In [1]: import numpy as np

In [2]: np.set_printoptions(precision=1, suppress=True, linewidth=160)

In [3]: def tidy(a):
   ...:     return np.round(a, 1) + 0
   ...: 

In [4]: F = np.load("arr.npy")

In [5]: F
Out[5]: 
array([[  1,  -3,   9, -27],
       [  1,  -2,   4,  -8],
       [  1,  -1,   1,  -1],
       [  1,   0,   0,   0],
       [  1,   1,   1,   1],
       [  1,   2,   4,   8]])

In [6]: np.count_nonzero(F)
Out[6]: np.int64(21)

In [7]: F.sum(axis=1)
Out[7]: array([-20,  -5,   0,   1,   4,  15])

In [8]: np.diff(F, axis=0)
Out[8]: 
array([[ 0,  1, -5, 19],
       [ 0,  1, -3,  7],
       [ 0,  1, -1,  1],
       [ 0,  1,  1,  1],
       [ 0,  1,  3,  7]])

In [9]: np.abs(F).max()
Out[9]: np.int64(27)

In [10]: tidy(np.linalg.svd(F, compute_uv=False))
Out[10]: array([30.8,  6.8,  1.8,  1.3])

In [11]: np.linalg.matrix_rank(F)
Out[11]: np.int64(4)

In [12]: F - F[0]
Out[12]: 
array([[ 0,  0,  0,  0],
       [ 0,  1, -5, 19],
       [ 0,  2, -8, 26],
       [ 0,  3, -9, 27],
       [ 0,  4, -8, 28],
       [ 0,  5, -5, 35]])

In [13]: P = F @ np.linalg.solve(F.T @ F, F.T)

In [14]: tidy(P @ F[:, 1])
Out[14]: array([-3., -2., -1.,  0.,  1.,  2.])

In [15]: T = np.stack([F, 4 * F, F[::-1]])

In [16]: tidy(np.linalg.norm(T, axis=(1, 2)))
Out[16]: array([ 31.6, 126.4,  31.6])

In [17]: T.shape
Out[17]: (3, 6, 4)

In [18]: np.einsum("bij,cij->bc", T, T)
Out[18]: 
array([[  999,  3996,  -378],
       [ 3996, 15984, -1512],
       [ -378, -1512,   999]])

In [19]: (T @ F.T).shape
Out[19]: (3, 6, 6)

In [20]: x0 = np.array([3, 3, 2, 3])

In [21]: y = F @ x0

In [22]: y
Out[22]: array([-69, -19,  -1,   3,  11,  41])

In [23]: tidy(np.linalg.pinv(F) @ F)
Out[23]: 
array([[1., 0., 0., 0.],
       [0., 1., 0., 0.],
       [0., 0., 1., 0.],
       [0., 0., 0., 1.]])

In [24]: tidy(np.linalg.lstsq(F, y)[0])
Out[24]: array([3., 3., 2., 3.])

In [25]: rng = np.random.default_rng(8814)

In [26]: y = y + 0.1 * rng.normal(size=6)

In [27]: tidy(y)
Out[27]: array([-69. , -18.9,  -0.9,   2.9,  10.9,  41.1])

In [28]: b, *_ = np.linalg.lstsq(F, y)

In [29]: [round(float(np.linalg.norm(np.linalg.solve(F.T @ F + lam * np.eye(4), F.T @ y))), 2) for lam in (0, 1, 10, 100)]
Out[29]: [5.52, 4.94, 4.09, 2.62]
